$ python3 -q
>>> import numpy as np
>>> import numpy.linalg as la
>>> np.set_printoptions(suppress=True, linewidth=160)
>>> m1 = np.loadtxt("dump.csv", delimiter=",")
>>> print(m1)
[[  1.665  39.717 -25.074]
 [ 18.31    9.849  10.314]
 [ 24.289  -5.593 -21.721]
 [-11.199   2.282  -1.456]
 [ 19.262  -8.182  -8.767]
 [  5.901 -38.158  -7.439]
 [ -6.978 -29.368  -9.399]
 [  0.883 -16.552   0.529]
 [ 10.631 -27.646   4.593]
 [ -6.07   16.739 -27.007]
 [-19.849 -12.23   22.809]
 [  6.259  25.345  25.827]
 [ 23.655  -5.032  -8.36 ]
 [-25.155  -1.954 -17.933]
 [ -9.038  18.528  -3.746]
 [ -8.993 -26.426  24.139]
 [  9.188  -1.857   2.657]
 [  3.029  -7.104  -2.884]
 [ -3.272   1.092  -9.377]
 [ 22.42  -21.215 -34.952]
 [-18.009   0.118   1.351]
 [ -6.038 -17.771 -10.559]]
>>> B = m1 / la.norm(m1, axis=1, keepdims=True)
>>> C2 = B @ B.T
>>> print((C2 - 2 * np.eye(22)).round(6).argmax(axis=1))
[ 9 16  4 20 12  7 21  5  7 18 15  1  4  3  0 10 12  5  9  2  3  6]
>>> print(np.round(la.norm(B, axis=1), 3))
[1. 1. 1. 1. 1. 1. 1. 1. 1. 1. 1. 1. 1. 1. 1. 1. 1. 1. 1. 1. 1. 1.]
>>> Xs = m1 - m1.mean(axis=0)
>>> vecs = la.svd(Xs)[2][:2]
>>> B = Xs - Xs @ vecs.T @ vecs
>>> print(np.round((Xs @ vecs.T).std(axis=0), 3))
[18.723 16.556]
>>> print(np.round(np.diag(vecs.T @ vecs), 3))
[0.318 0.979 0.703]
>>> B = np.c_[m1[:, :1] @ np.array([[2]]), np.array([1, 2, 0, 2, 0, 2, 0, 2, 2, 1, 0, 3, 1, 2, 0, 1, 0, 1, 3, 2, 3, 0])]
>>> print(B)
[[  3.33    1.   ]
 [ 36.62    2.   ]
 [ 48.578   0.   ]
 [-22.398   2.   ]
 [ 38.524   0.   ]
 [ 11.802   2.   ]
 [-13.956   0.   ]
 [  1.766   2.   ]
 [ 21.262   2.   ]
 [-12.14    1.   ]
 [-39.698   0.   ]
 [ 12.518   3.   ]
 [ 47.31    1.   ]
 [-50.31    2.   ]
 [-18.076   0.   ]
 [-17.986   1.   ]
 [ 18.376   0.   ]
 [  6.058   1.   ]
 [ -6.544   3.   ]
 [ 44.84    2.   ]
 [-36.018   3.   ]
 [-12.076   0.   ]]
>>> print(la.matrix_rank(B))
2
>>> print(np.round(la.lstsq(m1, B[:, 0])[0], 3) + 0)
[2. 0. 0.]
>>> u, v = m1[16], m1[5]
>>> print(round(float(u @ u), 3))
94.927
>>> p = (u @ v) / (u @ u) * u
>>> print(np.round(np.outer(u, v), 3))
[[  54.218 -350.596  -68.35 ]
 [ -10.958   70.859   13.814]
 [  15.679 -101.386  -19.765]]
>>> print(la.matrix_rank(np.outer(u, v)))
1
>>> print(np.round(v - p, 3))
[ -4.292 -36.098 -10.387]
>>> print((v - p) @ u)
0.0
>>> Z = m1[[15, 13]].astype(float)
>>> for _ in range(5):
...     labels = la.norm(m1[:, None] - Z, axis=-1).argmin(axis=1)
...     Z = np.array([m1[labels == j].mean(axis=0) for j in range(2)])
... 
>>> print(labels)
[1 0 1 0 1 0 0 0 0 1 0 0 1 1 1 0 0 0 1 1 0 0]
>>> print(Z.round(3))
[[ -1.297 -10.732   4.652]
 [  5.306   3.789 -17.437]]
>>> print(np.bincount(labels))
[13  9]
>>> print(np.abs(Z[1] - Z[0]).argmax())
2
>>> print(np.round(Z[1] - Z[0], 3))
[  6.604  14.521 -22.09 ]
>>> W0 = np.loadtxt("w.csv", delimiter=",")
>>> print(W0)
[[ -0.3  -0.7   0.1]
 [ -0.5   1.   -1.4]
 [ -1.2   1.6   3.2]
 [  1.5   1.1   0.3]
 [ -0.6   1.5   0.9]
 [  1.4  -1.6   1.1]
 [ -0.6  -0.7  -1.6]
 [ -2.1  -1.3   0.4]
 [  1.  -10.   -1. ]
 [ -0.4  -0.7   0.5]
 [  1.4  -1.    0. ]
 [ -0.5   1.3  -0.2]
 [  0.3  -0.3  -0.4]
 [  1.   -0.1   1.4]
 [ -1.3  -1.1   0.4]
 [ -1.1   0.8  -0.7]
 [  0.9   1.4  -0.8]
 [  1.3   0.    0.6]
 [ -2.   -0.1   0. ]
 [ -2.    0.7  -0.6]]
>>> Z = W0[[11, 4]].astype(float)
>>> for _ in range(4):
...     labels = la.norm(W0[:, None] - Z, axis=-1).argmin(axis=1)
...     Z = np.array([W0[labels == j].mean(axis=0) for j in range(2)])
... 
>>> print(labels)
[0 0 1 1 1 1 0 0 0 0 1 1 0 1 0 0 1 1 0 0]
>>> print(np.round(Z[1] - Z[0], 3))
[1.396 1.594 1.113]
>>> W1 = np.array([[4, 0, 1, 2, 1, 5], [3, 3, 2, 2, 4, 4], [1, 3, 0, 1, 0, 5]])
>>> coef = np.array([-2, -2, 2, 0, 1, -1])
>>> hid = np.maximum(W0 @ W1 + coef, 0)
>>> print((hid > 0).astype(int))
[[0 0 1 0 0 0]
 [0 0 1 0 1 0]
 [1 1 1 1 1 1]
 [1 1 1 1 1 1]
 [1 1 1 1 1 1]
 [0 0 1 1 0 1]
 [0 0 0 0 0 0]
 [0 0 0 0 0 0]
 [0 0 0 0 0 0]
 [0 0 1 0 0 0]
 [1 0 1 1 0 1]
 [0 1 1 1 1 1]
 [0 0 1 0 1 0]
 [1 1 1 1 1 1]
 [0 0 0 0 0 0]
 [0 0 1 0 1 0]
 [1 0 1 1 1 1]
 [1 0 1 1 1 1]
 [0 0 0 0 0 0]
 [0 0 1 0 1 0]]
>>> print(la.matrix_rank(hid))
6
>>> Z = np.array([[0, 1, 0], [3, 2, 1], [0, 0, 3], [0, 1, 3], [2, 2, 1], [1, 0, 3]])
>>> print((hid @ Z).round(6).argmax(axis=1))
[2 2 2 2 2 2 0 0 0 2 2 2 2 2 0 2 2 2 0 2]
